% ipython --no-banner

In [1]: import numpy as np

In [2]: from numpy import linalg as LA

In [3]: np.set_printoptions(precision=3, suppress=True, linewidth=100)

In [4]: A = np.load("out7.npy")

In [5]: A
Out[5]: 
array([[1, 2, 2, 5, 0],
       [3, 2, 1, 1, 3],
       [4, 5, 5, 4, 5],
       [4, 4, 4, 4, 3],
       [5, 4, 1, 3, 0]])

In [6]: cov = A.T @ A

In [7]: np.allclose(cov, cov.T)
Out[7]: True

In [8]: LA.svd(A, compute_uv=False) ** 2
Out[8]: array([255.572,  18.591,  13.522,   1.13 ,   0.185])

In [9]: LA.eigvalsh(cov)[::-1]
Out[9]: array([255.572,  18.591,  13.522,   1.13 ,   0.185])

In [10]: LA.matrix_rank(cov)
Out[10]: np.int64(5)

In [11]: cov
Out[11]: 
array([[67, 64, 46, 55, 41],
       [64, 65, 51, 60, 43],
       [46, 51, 47, 50, 40],
       [55, 60, 50, 67, 35],
       [41, 43, 40, 35, 43]])

In [12]: out = np.array([[3, 5, 2, -3, 1],
    ...:     [-2, -4, -5, -4, -1],
    ...:     [-5, 1, -1, -2, 1],
    ...:     [4, 4, 2, 2, -1],
    ...:     [5, 0, 5, -3, -5]])

In [13]: arr = np.triu(out, 1)

In [14]: arr
Out[14]: 
array([[ 0,  5,  2, -3,  1],
       [ 0,  0, -5, -4, -1],
       [ 0,  0,  0, -2,  1],
       [ 0,  0,  0,  0, -1],
       [ 0,  0,  0,  0,  0]])

In [15]: (arr - arr.T) / 2
Out[15]: 
array([[ 0. ,  2.5,  1. , -1.5,  0.5],
       [-2.5,  0. , -2.5, -2. , -0.5],
       [-1. ,  2.5,  0. , -1. ,  0.5],
       [ 1.5,  2. ,  1. ,  0. , -0.5],
       [-0.5,  0.5, -0.5,  0.5,  0. ]])

In [16]: arr @ arr
Out[16]: 
array([[  0,   0, -25, -24,   0],
       [  0,   0,   0,  10,  -1],
       [  0,   0,   0,   0,   2],
       [  0,   0,   0,   0,   0],
       [  0,   0,   0,   0,   0]])

In [17]: LA.determinant(arr)
---------------------------------------------------------------------------
AttributeError                            Traceback (most recent call last)
Cell In[17], line 1
----> 1 LA.determinant(arr)

AttributeError: module 'numpy.linalg' has no attribute 'determinant'

In [18]: assert arr == arr.T
---------------------------------------------------------------------------
ValueError                                Traceback (most recent call last)
Cell In[18], line 1
----> 1 assert arr == arr.T

ValueError: The truth value of an array with more than one element is ambiguous. Use a.any() or a.all()

In [19]: np.abs(np.diag(LA.qr(arr)[1])) > 1e-9
Out[19]: array([False, False, False, False, False])

In [20]: try:
    ...:     LA.inv(arr)
    ...: except LA.LinAlgError as e:
    ...:     print("failed:", e)
    ...: 
failed: Singular matrix

In [21]: np.unique(arr.round(6), axis=0).shape
Out[21]: (5, 5)

In [22]: np.allclose(arr[:-1].T @ LA.lstsq(arr[:-1].T, arr[-1])[0], arr[-1])
Out[22]: True

In [23]: LA.lstsq(arr[:-1].T, arr[-1])[2]
Out[23]: np.int32(4)

In [24]: rng = np.random.default_rng(15530)

In [25]: lab = rng.permutation(5)

In [26]: lab
Out[26]: array([0, 3, 2, 4, 1])

In [27]: out = arr[lab][:, lab]

In [28]: np.allclose(out, arr)
Out[28]: False

In [29]: np.sort(np.abs(LA.eigvals(out)))
Out[29]: array([0., 0., 0., 0., 0.])

In [30]: np.diag(out)
Out[30]: array([0, 0, 0, 0, 0])

In [31]: F = np.loadtxt("dump.csv", delimiter=",")

In [32]: F
Out[32]: 
array([[ 9.,  0.,  8.,  2.,  6.,  8.],
       [ 1.,  1.,  0.,  0.,  2.,  2.],
       [17.,  0., 16.,  7., 10., 14.],
       [ 1.,  1.,  0.,  0.,  2.,  2.],
       [17.,  0., 16.,  7., 10., 14.],
       [ 9.,  0.,  8.,  2.,  6.,  8.],
       [17.,  0., 16.,  7., 10., 14.],
       [ 9.,  0.,  8.,  2.,  6.,  8.],
       [ 1.,  1.,  0.,  0.,  2.,  2.],
       [17.,  0., 16.,  7., 10., 14.],
       [ 9.,  0.,  8.,  2.,  6.,  8.],
       [ 9.,  0.,  8.,  2.,  6.,  8.],
       [ 9.,  0.,  8.,  2.,  6.,  8.],
       [ 9.,  0.,  8.,  2.,  6.,  8.],
       [ 1.,  1.,  0.,  0.,  2.,  2.],
       [ 9.,  0.,  8.,  2.,  6.,  8.],
       [ 9.,  0.,  8.,  2.,  6.,  8.],
       [ 1.,  1.,  0.,  0.,  2.,  2.],
       [ 1.,  1.,  0.,  0.,  2.,  2.],
       [17.,  0., 16.,  7., 10., 14.],
       [ 1.,  1.,  0.,  0.,  2.,  2.],
       [17.,  0., 16.,  7., 10., 14.],
       [ 9.,  0.,  8.,  2.,  6.,  8.],
       [17.,  0., 16.,  7., 10., 14.],
       [17.,  0., 16.,  7., 10., 14.],
       [ 1.,  1.,  0.,  0.,  2.,  2.],
       [ 9.,  0.,  8.,  2.,  6.,  8.],
       [17.,  0., 16.,  7., 10., 14.],
       [17.,  0., 16.,  7., 10., 14.],
       [ 9.,  0.,  8.,  2.,  6.,  8.],
       [17.,  0., 16.,  7., 10., 14.],
       [ 1.,  1.,  0.,  0.,  2.,  2.],
       [17.,  0., 16.,  7., 10., 14.]])

In [33]: Ac = F - F.mean(axis=1)
---------------------------------------------------------------------------
ValueError                                Traceback (most recent call last)
Cell In[33], line 1
----> 1 Ac = F - F.mean(axis=1)

ValueError: operands could not be broadcast together with shapes (33,6) (33,) 

In [34]: Ac = F - F.mean(axis=0)

In [35]: left, sv, vt = LA.svd(Ac, full_matrices=False)

In [36]: sv.round(3) + 0
Out[36]: array([63.262,  4.232,  0.   ,  0.   ,  0.   ,  0.   ])

In [37]: np.searchsorted(np.cumsum(sv ** 2) / (sv ** 2).sum(), 0.9) + 1
Out[37]: np.int64(1)

In [38]: LA.matrix_rank(Ac)
Out[38]: np.int64(2)

In [39]: Z = np.array([[-1.0, -0.2, 0.1]])

In [40]: data = np.array([[1],
    ...:     [1],
    ...:     [1],
    ...:     [-2],
    ...:     [2],
    ...:     [-2],
    ...:     [2],
    ...:     [1],
    ...:     [0],
    ...:     [0],
    ...:     [-2],
    ...:     [-2],
    ...:     [2],
    ...:     [-2],
    ...:     [1],
    ...:     [2],
    ...:     [-2],
    ...:     [-1],
    ...:     [-1],
    ...:     [1],
    ...:     [2]]) @ Z + 0.3 * rng.normal(size=(21, 3))

In [41]: data
Out[41]: 
array([[-1.523,  0.064,  0.283],
       [-1.33 , -0.1  , -0.068],
       [-0.861, -0.004,  0.374],
       [ 2.096,  0.354, -0.2  ],
       [-1.868, -0.406,  0.218],
       [ 1.338,  0.3  , -0.297],
       [-1.961, -0.721,  0.273],
       [-0.962, -0.048,  0.511],
       [ 0.215, -0.256, -0.094],
       [ 0.04 ,  0.048,  0.195],
       [ 1.722,  0.44 , -0.576],
       [ 1.892,  0.494, -0.466],
       [-2.12 , -0.357,  0.272],
       [ 1.838, -0.223, -0.282],
       [-1.333, -0.148,  0.092],
       [-1.647, -0.191,  0.291],
       [ 1.767,  0.744, -0.611],
       [ 0.761, -0.062, -0.345],
       [ 0.898, -0.139,  0.015],
       [-0.406, -0.133, -0.605],
       [-2.13 , -0.666, -0.107]])

In [42]: Ac = (data - data.mean(axis=0)) / data.std(axis=0)

In [43]: np.argwhere(np.abs(Ac) > 2)
Out[43]: array([[16,  1]])

In [44]: Ac.std(axis=0)
Out[44]: array([1., 1., 1.])

In [45]: b = LA.lstsq(np.delete(Ac, 1, axis=1), Ac[:, 1])[0]

In [46]: round(float(1 - np.var(Ac[:, 1] - np.delete(Ac, 1, axis=1) @ b)), 3)
Out[46]: 0.562

In [47]: b
Out[47]: array([0.753, 0.005])

In [48]: X = np.load("layer6.npy")

In [49]: X
Out[49]: 
array([[  2.,  -9.,   6.],
       [  6., -19.,  12.],
       [  6., -21.,  14.]])

In [50]: out = LA.inv(X)

In [51]: LA.inv(out)
Out[51]: 
array([[  2.,  -9.,   6.],
       [  6., -19.,  12.],
       [  6., -21.,  14.]])

In [52]: np.round(X @ out, 3) + 0
Out[52]: 
array([[1., 0., 0.],
       [0., 1., 0.],
       [0., 0., 1.]])

In [53]: np.allclose(out, X.T)
Out[53]: False

In [54]: np.round(LA.det(X) * out, 3) + 0
Out[54]: 
array([[-14.,   0.,   6.],
       [-12.,  -8.,  12.],
       [-12., -12.,  16.]])

In [55]: round(float(LA.cond(X)), 3)
Out[55]: 147.69

In [56]: np.round(LA.slogdet(X)[0], 3)
Out[56]: np.float64(1.0)
